$ python3 -q
>>> import numpy as np
>>> np.set_printoptions(precision=2, suppress=True, linewidth=100, legacy="1.25")
>>> rd = lambda a: np.round(a, 2) + 0
>>> E = np.tril(np.array([[3, -4, -1, -5, -3, 3, 2],
...     [-2, 3, -2, 3, -3, 4, -4],
...     [5, -3, 2, -4, 1, 1, 5],
...     [-1, 2, -5, -5, -3, 2, -4],
...     [-5, -5, -1, 3, -3, -2, 2],
...     [5, 3, 0, -4, 1, 0, 2],
...     [-1, -5, 4, -4, 0, -4, 1]]), -1) + np.eye(7, dtype=int)
>>> print(E)
[[ 1  0  0  0  0  0  0]
 [-2  1  0  0  0  0  0]
 [ 5 -3  1  0  0  0  0]
 [-1  2 -5  1  0  0  0]
 [-5 -5 -1  3  1  0  0]
 [ 5  3  0 -4  1  1  0]
 [-1 -5  4 -4  0 -4  1]]
>>> # triangular
>>> Y = E[0, 0] * E[1:] - np.outer(E[1:, 0], E[0])
>>> print(Y)
[[ 0  1  0  0  0  0  0]
 [ 0 -3  1  0  0  0  0]
 [ 0  2 -5  1  0  0  0]
 [ 0 -5 -1  3  1  0  0]
 [ 0  3  0 -4  1  1  0]
 [ 0 -5  4 -4  0 -4  1]]
>>> print(np.flatnonzero(~Y.round(6).any(axis=1)))
[]
>>> rng = np.random.default_rng(10)
>>> Y = E + rng.integers(-2, 3, (7, 6)) @ rng.integers(-2, 3, (6, 7))
>>> print(Y)
[[  2   4  -2  -1  -1   3   4]
 [ -4  -1   2   4  -2  -2  -4]
 [  3   4   4   2   3   4   3]
 [  0  10  -5   1   1  10   5]
 [-12  -6   6   1   0  -8  -8]
 [  2  -6  -5  -1  -1  -7  -1]
 [  0  -9   7  -9   4  -7  -3]]
>>> print(np.abs(Y - E).sum(axis=1))
[16 18 24 25 34 31 24]
>>> print(Y - E)
[[ 1  4 -2 -1 -1  3  4]
 [-2 -2  2  4 -2 -2 -4]
 [-2  7  3  2  3  4  3]
 [ 1  8  0  0  1 10  5]
 [-7 -1  7 -2 -1 -8 -8]
 [-3 -9 -5  3 -2 -8 -1]
 [ 1 -4  3 -5  4 -3 -4]]
>>> Uu, sig, Vt = np.linalg.svd(E)
>>> print(rd(sig))
[10.84  9.95  5.28  3.41  1.97  0.11  0.  ]
>>> print(np.argmax(sig[:-1] / (sig[1:] + 1e-6)) + 1)
6
>>> Y = Uu[:, :6] @ np.diag(sig[:6]) @ Vt[:6]
>>> print(rd(np.abs(E - Y).max()))
0.0
>>> print(np.linalg.matrix_rank(E, rtol=0.05))
5
>>> print(np.linalg.matrix_rank(Y))
6
>>> print(rd(Y))
[[ 1.  0.  0.  0.  0.  0.  0.]
 [-2.  1.  0.  0.  0.  0.  0.]
 [ 5. -3.  1.  0.  0.  0.  0.]
 [-1.  2. -5.  1.  0.  0.  0.]
 [-5. -5. -1.  3.  1.  0.  0.]
 [ 5.  3.  0. -4.  1.  1.  0.]
 [-1. -5.  4. -4.  0. -4.  1.]]
>>> arr = np.loadtxt("layer14.csv", delimiter=",")
>>> print(arr)
[[ 0.  8.  2. -8.  5.  1. -3.  2.]
 [-8.  0.  7. -5. -1. -3.  3.  7.]
 [-2. -7.  0. -3.  0. -1.  3.  4.]
 [ 8.  5.  3.  0.  1.  3.  4.  2.]
 [-5.  1.  0. -1.  0.  7.  6. -6.]
 [-1.  3.  1. -3. -7.  0. -3.  1.]
 [ 3. -3. -3. -4. -6.  3.  0.  1.]
 [-2. -7. -4. -2.  6. -1. -1.  0.]]
>>> Uu, sig, Vt = np.linalg.svd(arr, full_matrices=False)
>>> print(Uu.shape, sig.shape, Vt.shape)
(8, 8) (8,) (8, 8)
>>> print(rd(Uu.T @ arr @ Vt.T))
[[16.26  0.    0.    0.    0.    0.    0.    0.  ]
 [ 0.   16.26  0.    0.    0.    0.    0.    0.  ]
 [ 0.    0.   12.28  0.    0.    0.    0.    0.  ]
 [ 0.    0.    0.   12.28  0.    0.    0.    0.  ]
 [ 0.    0.    0.    0.    9.74  0.    0.    0.  ]
 [ 0.    0.    0.    0.    0.    9.74  0.    0.  ]
 [ 0.    0.    0.    0.    0.    0.    0.23  0.  ]
 [ 0.    0.    0.    0.    0.    0.    0.    0.23]]
>>> print((sig > 1e-8).sum())
8
>>> print(np.allclose(Uu * sig @ Vt, arr))
True
>>> print(rd(sig))
[16.26 16.26 12.28 12.28  9.74  9.74  0.23  0.23]
>>> f = np.array([2, 2, 2, 1, 0, 0, 0, 2])
>>> Y = arr + np.outer(f, np.eye(8)[2])
>>> print(np.linalg.matrix_rank(np.linalg.inv(Y) - np.linalg.inv(arr), tol=1e-8))
1
>>> print(rd(np.linalg.det(Y) / np.linalg.det(arr)), rd(1 + np.linalg.solve(arr, f)[2]))
4.0 4.0
>>> F = np.loadtxt("case18.csv", delimiter=",")
>>> print(F)
[[2. 1. 1. 1. 1. 2. 0. 1. 0.]
 [2. 0. 1. 1. 1. 2. 2. 1. 0.]
 [0. 1. 1. 2. 2. 2. 1. 2. 2.]
 [0. 0. 0. 1. 2. 2. 0. 2. 0.]
 [1. 2. 1. 0. 1. 2. 0. 1. 0.]
 [2. 1. 1. 1. 0. 1. 1. 0. 0.]
 [2. 1. 0. 2. 1. 1. 1. 1. 0.]
 [1. 0. 0. 2. 0. 1. 2. 2. 1.]
 [2. 1. 1. 2. 2. 2. 1. 1. 2.]
 [6. 1. 3. 3. 3. 6. 4. 3. 0.]]
>>> print(rd(np.linalg.norm(F[7] - F[4])))
4.12
>>> print(rd(np.linalg.norm(F, axis=1)))
[ 3.61  4.    4.8   3.61  3.46  3.    3.61  3.87  4.9  11.18]
>>> print(rd(np.linalg.norm(F, axis=0)))
[7.62 3.16 3.87 5.39 5.   7.94 5.29 5.1  3.  ]
>>> print(rd(np.linalg.norm(F) ** 2 / np.linalg.norm(F, 2) ** 2))
1.18
>>> print(np.linalg.norm(F, axis=1).argmax())
9
>>> print(F[7] @ F[4])
5.0
>>> J = np.loadtxt("m.csv", delimiter=",")
>>> print(J)
[[ 2.  3.  4.  5.  6.  7.  8.  9.]
 [10. 11. 12. 13. 14. 15. 16. 17.]
 [18. 19. 20. 21. 22. 23. 24. 25.]
 [26. 27. 28. 29. 30. 31. 32. 33.]
 [34. 35. 36. 37. 38. 39. 40. 41.]
 [42. 43. 44. 45. 46. 47. 48. 49.]
 [50. 51. 52. 53. 54. 55. 56. 57.]
 [58. 59. 60. 61. 62. 63. 64. 65.]
 [66. 67. 68. 69. 70. 71. 72. 73.]]
>>> # looks like rank 2
>>> Uu, sig, Vt = np.linalg.svd(J)
>>> print(rd(sig))
[363.68   9.37   0.     0.     0.     0.     0.     0.  ]
>>> Y = Uu[:, :2] @ np.diag(sig[:2]) @ Vt[:2]
>>> print(np.linalg.matrix_rank(Y))
2
>>> print(rd(np.linalg.norm(J - Y, 2)), rd(sig[2]))
0.0 0.0
>>> print(rd(np.abs(J - Y).max()))
0.0
>>> print(np.linalg.matrix_rank(J, rtol=0.05))
1
>>> print(np.linalg.matrix_rank(J, rtol=0.1))
1
>>> print(np.linalg.cond(J) > 100)
True
>>> print([round(float(x), 2) for x in np.linalg.svd(J, compute_uv=False)[:3]])
[363.68, 9.37, 0.0]
>>> print(rd(np.linalg.norm(J, 2) / np.linalg.norm(J)))
1.0
>>> m1 = np.load("arr.npy")
>>> print(m1)
[[ 7.06  4.21 -0.87 -2.85  0.47]
 [ 4.7   1.65 -1.98  0.47  1.01]
 [ 5.87  2.72 -0.62 -1.46  0.28]
 [ 1.99  6.3  -1.74 -1.7   3.62]
 [-3.23 -0.43 -0.67  1.81  2.02]
 [-1.35 -2.42 -0.46  1.5  -0.64]
 [ 1.99  3.66 -0.61 -1.85  1.76]
 [-9.34 -9.17  0.43  4.41 -2.63]
 [-2.18 -1.53  0.21 -0.26 -0.26]
 [-9.52 -7.1  -0.55  4.04 -0.32]
 [ 2.9   0.09  0.51 -1.16 -1.77]
 [-3.32 -4.23  0.61  2.02 -1.29]
 [ 4.15  4.19 -2.05 -0.32  1.73]
 [ 0.43  1.6  -2.16  1.23  2.31]
 [-0.3  -0.89  0.56 -0.08 -0.31]
 [-4.01 -0.85  0.32  1.59  0.06]
 [-0.34 -1.89  0.15  1.21 -1.34]
 [-4.73 -4.4  -0.05  2.24 -0.36]
 [ 0.8   1.91 -0.83 -0.6   0.32]
 [-1.61 -0.24  1.68 -0.86 -1.53]
 [ 0.13  0.57  2.02 -2.1  -1.06]
 [-6.22 -3.75  0.83  0.95 -0.81]
 [-5.33 -6.6   1.02  3.01 -2.28]
 [-0.21  0.37 -0.54 -0.36  1.51]
 [-6.09 -6.7   1.23  3.91 -1.73]]
>>> Y = J + rng.integers(-2, 3, (9, 2)) @ rng.integers(-2, 3, (2, 8))
>>> print(Y)
[[ 4.  0.  1.  1.  1.  2.  6.  5.]
 [12.  7. 10.  9.  8.  9. 14. 13.]
 [18. 19. 20. 21. 22. 23. 24. 25.]
 [27. 26. 26. 27. 28. 29. 31. 31.]
 [34. 35. 36. 37. 38. 39. 40. 41.]
 [41. 43. 47. 47. 47. 48. 49. 51.]
 [49. 53. 53. 55. 57. 58. 57. 59.]
 [58. 57. 62. 61. 60. 61. 64. 65.]
 [64. 68. 73. 73. 73. 74. 74. 77.]]
>>> print(np.abs(Y - J).sum(axis=1))
[28. 30.  0. 13.  0. 11. 15.  8. 24.]
>>> print(rd(np.linalg.svd(Y - J, compute_uv=False)))
[19.53  5.97  0.    0.    0.    0.    0.    0.  ]
>>> Y = np.c_[m1[:, :1] @ np.array([[5]]), np.array([0, 2, 3, 0, 1, 0, 0, 0, 2, 0, 0, 0, 3, 0, 0, 2, 3, 3, 0, 1, 3, 3, 2, 3, 0])]
>>> print(rd(Y))
[[ 35.3    0.  ]
 [ 23.5    2.  ]
 [ 29.35   3.  ]
 [  9.95   0.  ]
 [-16.15   1.  ]
 [ -6.75   0.  ]
 [  9.95   0.  ]
 [-46.7    0.  ]
 [-10.9    2.  ]
 [-47.6    0.  ]
 [ 14.5    0.  ]
 [-16.6    0.  ]
 [ 20.75   3.  ]
 [  2.15   0.  ]
 [ -1.5    0.  ]
 [-20.05   2.  ]
 [ -1.7    3.  ]
 [-23.65   3.  ]
 [  4.     0.  ]
 [ -8.05   1.  ]
 [  0.65   3.  ]
 [-31.1    3.  ]
 [-26.65   2.  ]
 [ -1.05   3.  ]
 [-30.45   0.  ]]
>>> print(np.linalg.matrix_rank(np.c_[m1, Y]))
6
>>> print(np.linalg.matrix_rank(Y))
2
